In [1]: import numpy as np

In [2]: np.set_printoptions(precision=1, suppress=True, linewidth=140)

In [3]: arr = np.load("case7.npy")

In [4]: arr
Out[4]: 
array([[-5.,  2.,  5., -5.,  0.],
       [ 0.,  4., -5.,  5.,  0.],
       [ 1.,  3., -2., -2.,  0.],
       [ 3.,  0., -1., -5.,  0.],
       [ 0.,  0.,  0.,  0., -2.]])

In [5]: # 2 blocks once reordered

In [6]: Q, r_ = np.linalg.qr(arr)

In [7]: np.abs(np.diag(r_))
Out[7]: array([5.9, 5.3, 3.4, 1. , 2. ])

In [8]: np.round(Q @ r_, 1) + 0
Out[8]: 
array([[-5.,  2.,  5., -5.,  0.],
       [ 0.,  4., -5.,  5.,  0.],
       [ 1.,  3., -2., -2.,  0.],
       [ 3.,  0., -1., -5.,  0.],
       [ 0.,  0.,  0.,  0., -2.]])

In [9]: round(float(abs(r_[0, 0])), 1), np.round(np.linalg.norm(arr[:, 0]), 1)
Out[9]: (5.9, np.float64(5.9))

In [10]: np.allclose(r_.T @ r_, arr.T @ arr)
Out[10]: True

In [11]: np.trace(Q @ Q.T)
Out[11]: np.float64(5.0)

In [12]: Q
Out[12]: 
array([[-0.8, -0.2, -0.4,  0.2,  0. ],
       [ 0. , -0.8,  0.5,  0.4,  0. ],
       [ 0.2, -0.6, -0.4, -0.7,  0. ],
       [ 0.5, -0.1, -0.6,  0.6,  0. ],
       [ 0. , -0. , -0. , -0. ,  1. ]])

In [13]: rng = np.random.default_rng(94672)

In [14]: labels = rng.permutation(5)

In [15]: labels
Out[15]: array([2, 3, 0, 1, 4])

In [16]: out = arr[labels][:, labels]

In [17]: np.allclose(out, arr)
Out[17]: False

In [18]: out
Out[18]: 
array([[-2., -2.,  1.,  3.,  0.],
       [-1., -5.,  3.,  0.,  0.],
       [ 5., -5., -5.,  2.,  0.],
       [-5.,  5.,  0.,  4.,  0.],
       [ 0.,  0.,  0.,  0., -2.]])

In [19]: hat = np.triu(np.array([[1, 3, 1, 2, 0],
    ...:     [1, 3, 0, 2, 1],
    ...:     [0, 2, 1, 1, 2],
    ...:     [2, 1, 2, 1, 1],
    ...:     [1, 3, 1, 0, 3]]), 1) + np.eye(5)

In [20]: out = hat @ arr @ np.linalg.inv(hat)

In [21]: np.linalg.matrix_rank(out)
Out[21]: np.int64(5)

In [22]: np.trace(out), np.trace(arr)
Out[22]: (np.float64(-10.0), np.float64(-10.0))

In [23]: np.round(np.linalg.det(out), 1)
Out[23]: np.float64(-220.0)
